In [1]: import numpy as np

In [2]: import numpy.linalg as la

In [3]: np.set_printoptions(precision=1, suppress=True, linewidth=140)

In [4]: K = np.load("arr.npy")

In [5]: K
Out[5]: 
array([[ 58,   4,  10, -14],
       [  4,  20, -29, -16],
       [ 10, -29,  51,  30],
       [-14, -16,  30,  40]])

In [6]: Y = K / np.sqrt((K ** 2).mean(axis=1, keepdims=True))

In [7]: K - K.mean(axis=1, keepdims=True)
Out[7]: 
array([[ 43.5, -10.5,  -4.5, -28.5],
       [  9.2,  25.2, -23.8, -10.8],
       [ -5.5, -44.5,  35.5,  14.5],
       [-24. , -26. ,  20. ,  30. ]])

In [8]: la.matrix_rank(K - K.mean(axis=1, keepdims=True))
Out[8]: np.int64(3)

In [9]: np.trace(K)
Out[9]: np.int64(169)

In [10]: np.allclose(K @ K.T, K.T @ K)
Out[10]: True

In [11]: np.round(np.abs(la.eigvals(K)).max(), 1)
Out[11]: np.float64(91.2)

In [12]: np.allclose(K, K.T)
Out[12]: True

In [13]: w, vecs = la.eigh(K)

In [14]: x0 = np.array([1, 3, 2, 0])

In [15]: (np.sign(vecs[:, -1].round(6)) == np.sign(vecs[0, -1].round(6))).astype(int)
Out[15]: array([1, 1, 0, 0])

In [16]: round(x0 @ K @ x0 / (x0 @ x0), 1), round(float(w[0]), 1), round(float(w[-1]), 1)
Out[16]: (np.float64(11.3), 0.3, 91.2)

In [17]: np.abs(la.svd(K)[2][-1])
Out[17]: array([0.2, 0.7, 0.6, 0.2])

In [18]: round(np.log10(la.cond(K)))
Out[18]: 3

In [19]: [round(float(x), 1) for x in la.svd(K, compute_uv=False)[:3]]
Out[19]: [91.2, 63.9, 13.6]

In [20]: round(float(la.norm(K, 2) / la.norm(K)), 1)
Out[20]: 0.8

In [21]: la.matrix_rank(K, rtol=0.1)
Out[21]: np.int64(3)

In [22]: W2 = np.sign(np.array([[-3, 2, 1], [-1, -1, -3], [-1, 1, 0]]))

In [23]: Y = (np.tril(W2, -1) + np.eye(3)) @ (np.triu(W2, 1) + np.eye(3))

In [24]: w = np.array([3, 3, -5])

In [25]: M = np.rint(Y * w @ la.inv(Y)) + 0

In [26]: M
Out[26]: 
array([[  3.,   8.,  -8.],
       [  0., -13.,  16.],
       [  0.,  -8.,  11.]])

In [27]: U, sv, vt = la.svd(M, full_matrices=False)

In [28]: (sv > 1e-8).sum()
Out[28]: np.int64(3)

In [29]: np.round(U.T @ U, 1) + 0
Out[29]: 
array([[1., 0., 0.],
       [0., 1., 0.],
       [0., 0., 1.]])

In [30]: round(float(np.sqrt((sv ** 2).sum())), 1), round(la.norm(M), 1)
Out[30]: (27.3, np.float64(27.3))

In [31]: np.round(np.abs(vt[0]), 1) + 0
Out[31]: array([0. , 0.6, 0.8])

In [32]: np.cumsum(sv ** 2) / np.sum(sv ** 2)
Out[32]: array([1., 1., 1.])

In [33]: G = M.T @ M

In [34]: G
Out[34]: 
array([[   9.,   24.,  -24.],
       [  24.,  297., -360.],
       [ -24., -360.,  441.]])

In [35]: la.eigvalsh(G)[::-1]
Out[35]: array([737.7,   9. ,   0.3])

In [36]: q = M.astype(float).copy()

In [37]: for j in range(3):
    ...:     q[:, j] -= q[:, :j] @ (q[:, :j].T @ q[:, j])
    ...:     q[:, j] /= la.norm(q[:, j])
    ...: 

In [38]: q
Out[38]: 
array([[ 1. ,  0. ,  0. ],
       [ 0. , -0.9, -0.5],
       [ 0. , -0.5,  0.9]])

In [39]: w, vecs = la.eig(M)

In [40]: np.sort(la.eigvals(M.T))
Out[40]: array([-5.,  3.,  3.])

In [41]: np.prod(w)
Out[41]: np.float64(-45.0)

In [42]: M @ vecs[:, 0] - w[0] * vecs[:, 0]
Out[42]: array([0., 0., 0.])

In [43]: np.sort(la.eigvals(la.inv(M)))
Out[43]: array([-0.2,  0.3,  0.3])

In [44]: f = np.array([1, 3, -5])

In [45]: Y = M + np.outer(f, np.eye(3)[2])

In [46]: la.matrix_rank(Y - M)
Out[46]: np.int64(1)

In [47]: f = np.array([0, 0, 0, -1])

In [48]: X = -3 * np.eye(4) + np.outer(f, f)

In [49]: X
Out[49]: 
array([[-3.,  0.,  0.,  0.],
       [ 0., -3.,  0.,  0.],
       [ 0.,  0., -3.,  0.],
       [ 0.,  0.,  0., -2.]])

In [50]: # splits into 4 blocks

In [51]: [int(la.matrix_rank(la.matrix_power(X, p))) for p in range(1, 5)]
Out[51]: [4, 4, 4, 4]

In [52]: np.sort(la.eigvals(X))
Out[52]: array([-3., -3., -3., -2.])

In [53]: np.prod(np.diag(X)), round(la.det(X), 1)
Out[53]: (np.float64(54.0), np.float64(54.0))

In [54]: la.matrix_rank(X - X[0, 0] * np.eye(4))
Out[54]: np.int64(1)

In [55]: Y = X / la.norm(X, axis=1, keepdims=True)

In [56]: G = Y @ Y.T

In [57]: G
Out[57]: 
array([[1., 0., 0., 0.],
       [0., 1., 0., 0.],
       [0., 0., 1., 0.],
       [0., 0., 0., 1.]])

In [58]: np.argwhere(np.triu(np.abs(G) > 0.95, 1))
Out[58]: array([], shape=(0, 2), dtype=int64)

In [59]: (G - 2 * np.eye(4)).round(6).argmax(axis=1)
Out[59]: array([1, 0, 0, 0])

In [60]: round(la.det(X), 1)
Out[60]: np.float64(54.0)

In [61]: X @ X
Out[61]: 
array([[9., 0., 0., 0.],
       [0., 9., 0., 0.],
       [0., 0., 9., 0.],
       [0., 0., 0., 4.]])

In [62]: np.allclose(X @ X.T, X.T @ X)
Out[62]: True

In [63]: (X - X.T) / 2
Out[63]: 
array([[0., 0., 0., 0.],
       [0., 0., 0., 0.],
       [0., 0., 0., 0.],
       [0., 0., 0., 0.]])

In [64]: np.sort(np.abs(la.eigvals(X)))
Out[64]: array([2., 3., 3., 3.])

In [65]: np.allclose(X, X.T)
Out[65]: True

In [66]: J = np.load("out1.npy")

In [67]: J
Out[67]: 
array([[ 2.3,  3. ,  0. ],
       [-3. , -0.7,  1. ],
       [ 2. ,  3. ,  0.3]])

In [68]: rng = np.random.default_rng(61)

In [69]: idx = rng.permutation(3)

In [70]: idx
Out[70]: array([0, 2, 1])

In [71]: Y = J[idx][:, idx]

In [72]: np.sort(np.abs(la.eigvals(Y)))
Out[72]: array([0.3, 2.1, 2.1])

In [73]: np.round(la.det(Y), 1), np.round(la.det(J[idx]), 1)
Out[73]: (np.float64(1.3), np.float64(-1.3))

In [74]: np.diag(Y)
Out[74]: array([ 2.3,  0.3, -0.7])

In [75]: np.allclose(Y, J)
Out[75]: False

In [76]: Y
Out[76]: 
array([[ 2.3,  0. ,  3. ],
       [ 2. ,  0.3,  3. ],
       [-3. ,  1. , -0.7]])

In [77]: U, sv, vt = la.svd(J, full_matrices=False)

In [78]: np.cumsum(sv ** 2) / np.sum(sv ** 2)
Out[78]: array([0.9, 1. , 1. ])

In [79]: np.round(U.T @ U, 1) + 0
Out[79]: 
array([[1., 0., 0.],
       [0., 1., 0.],
       [0., 0., 1.]])

In [80]: np.round(np.abs(vt[0]), 1) + 0
Out[80]: array([0.7, 0.7, 0. ])

In [81]: U.shape, sv.shape, vt.shape
Out[81]: ((3, 3), (3,), (3, 3))

In [82]: np.round(sv / sv[0], 1) + 0
Out[82]: array([1. , 0.4, 0. ])

In [83]: round(float(np.sqrt((sv ** 2).sum())), 1), round(la.norm(J), 1)
Out[83]: (6.2, np.float64(6.2))

In [84]: np.abs(U[:, 0]).round(6).argmax()
Out[84]: np.int64(0)

In [85]: F = np.load("a.npy")

In [86]: F
Out[86]: 
array([[ 0.3, -1. , -0.2],
       [-0.2, -0.7, -0.3]])

In [87]: # column 1 dominates

In [88]: Y = np.array([[3, 3], [2, 0]])

In [89]: W2 = np.kron(Y, F)

In [90]: W2
Out[90]: 
array([[ 0.9, -3. , -0.6,  0.9, -3. , -0.6],
       [-0.6, -2.1, -0.9, -0.6, -2.1, -0.9],
       [ 0.6, -2. , -0.4,  0. , -0. , -0. ],
       [-0.4, -1.4, -0.6, -0. , -0. , -0. ]])

In [91]: Y = W2 / la.norm(W2, axis=1, keepdims=True)

In [92]: G = Y @ Y.T

In [93]: np.argwhere(np.triu(np.abs(G) > 0.95, 1))
Out[93]: array([], shape=(0, 2), dtype=int64)

In [94]: G
Out[94]: 
array([[1. , 0.8, 0.7, 0.6],
       [0.8, 1. , 0.6, 0.7],
       [0.7, 0.6, 1. , 0.8],
       [0.6, 0.7, 0.8, 1. ]])

In [95]: (G - 2 * np.eye(4)).round(6).argmax(axis=1)
Out[95]: array([1, 0, 3, 2])

In [96]: round(float(np.degrees(np.arccos(np.clip(G[3, 0], -1, 1)))), 1)
Out[96]: 53.7

In [97]: A = np.load("mat.npy")

In [98]: A
Out[98]: 
array([[0.5, 0.5],
       [0.5, 0.5]])

In [99]: np.round(np.sort(np.abs(la.eigvals(A)))[::-1], 1) + 0
Out[99]: array([1., 0.])

In [100]: la.matrix_power(A, 2)
Out[100]: 
array([[0.5, 0.5],
       [0.5, 0.5]])

In [101]: A @ np.ones(2)
Out[101]: array([1., 1.])

In [102]: pr = np.eye(2)[0]

In [103]: for _ in range(6):
     ...:     pr = pr @ A
     ...:     print(pr.round(1))
     ...: 
[0.5 0.5]
[0.5 0.5]
[0.5 0.5]
[0.5 0.5]
[0.5 0.5]
[0.5 0.5]

In [104]: x0 = np.array([2, 1])

In [105]: la.eigvalsh(2 * A - np.eye(2))
Out[105]: array([-1.,  1.])

In [106]: arr = np.load("data.npy")

In [107]: arr
Out[107]: 
array([[ 1.5,  5.6, -1.4],
       [ 2. ,  5.4, -0.1],
       [ 1.6,  2.3, -4. ],
       [ 1.5,  2.8, -4.2],
       [ 2. ,  3.6, -5.3],
       [ 0.1,  4.4, -1.2],
       [ 1.8,  3.9, -2.6],
       [-0.2,  5.4, -1.7],
       [ 1. ,  4. , -0.7],
       [ 1.8,  1.9, -2.9],
       [ 0. ,  4.9, -1.1],
       [ 3.3,  3.9, -3.5],
       [ 1.9,  4.4,  0.2],
       [ 2.5,  3.9, -5.8],
       [ 2.6,  1.8, -7.1],
       [ 2.9,  3.3, -3.8],
       [ 1.9,  4.8, -0.4],
       [ 2.5,  3.2, -3.5],
       [ 1.3,  2.6, -3.7],
       [ 1.1,  5.8, -0.3],
       [ 3.1,  6.3, -0.6],
       [ 0.9,  2.6, -4.1],
       [ 1.7,  5.7, -0.2],
       [ 0. ,  6.5, -0.8],
       [ 0.7,  5.5,  0.2],
       [ 2.6,  1.9, -3.6],
       [ 1.3,  5.4,  1.9]])

In [108]: def softmax(z):
     ...:     e = np.exp(z - z.max(axis=-1, keepdims=True))
     ...:     return e / e.sum(axis=-1, keepdims=True)
     ...: 

In [109]: np.round(softmax(10 * arr[8]), 1) + 0
Out[109]: array([0., 1., 0.])

In [110]: np.round(softmax(arr[8] + 3), 1) + 0
Out[110]: array([0. , 0.9, 0. ])

In [111]: scores = arr @ arr.T / np.sqrt(3)

In [112]: softmax(scores)[8] @ arr
Out[112]: array([ 2.1,  6.1, -0.7])

In [113]: data = np.loadtxt("dump.csv", delimiter=",")

In [114]: data
Out[114]: 
array([[1. , 0.7, 0.5],
       [0.7, 1. , 0.7],
       [0.5, 0.7, 1. ]])

In [115]: # symmetric, so the eigenvalues are real

In [116]: f = np.array([-1, 2, -2])

In [117]: Y = data + np.outer(f, np.eye(3)[2])

In [118]: la.matrix_rank(la.inv(Y) - la.inv(data), tol=1e-8)
Out[118]: np.int64(1)

In [119]: Y
Out[119]: 
array([[ 1. ,  0.7, -0.5],
       [ 0.7,  1. ,  2.7],
       [ 0.5,  0.7, -1. ]])

In [120]: la.matrix_rank(Y - data)
Out[120]: np.int64(1)

In [121]: w1 = np.array([[3, 2, -1, 2, -2, -2], [3, -2, 0, 2, -3, 3], [3, 1, -1, 1, 0, 1]])

In [122]: coef = np.array([2, 6, -8, 3, 3, 9])

In [123]: hid = np.maximum(Y @ w1 + coef, 0)

In [124]: hid
Out[124]: 
array([[ 5.6,  6.1,  0. ,  5.9,  0. ,  8.6],
       [15.2,  8.1,  0. ,  9.1,  0. , 13.3],
       [ 2.6,  4.6,  0. ,  4.4,  0. ,  9.1]])

In [125]: la.matrix_rank(hid)
Out[125]: np.int64(3)

In [126]: W2 = np.array([[-5, 4, 5], [0, -4, -4], [5, 5, 4], [-4, 3, 2], [4, 5, 2], [2, 0, 0]])

In [127]: hid @ W2
Out[127]: 
array([[-34.4,  15.7,  15.4],
       [-85.8,  55.7,  61.8],
       [-12.4,   5.2,   3.4]])

In [128]: w1 @ W2
Out[128]: 
array([[-40,  -5,   3],
       [-29,  11,  21],
       [-22,   6,   9]])

In [129]: round(np.abs(la.eigvals(data)).max(), 1)
Out[129]: np.float64(2.3)

In [130]: np.trace(data)
Out[130]: np.float64(3.0)

In [131]: la.determinant(data)
---------------------------------------------------------------------------
AttributeError                            Traceback (most recent call last)
Cell In[131], line 1
----> 1 la.determinant(data)

AttributeError: module 'numpy.linalg' has no attribute 'determinant'

In [132]: (data + data.T) / 2
Out[132]: 
array([[1. , 0.7, 0.5],
       [0.7, 1. , 0.7],
       [0.5, 0.7, 1. ]])
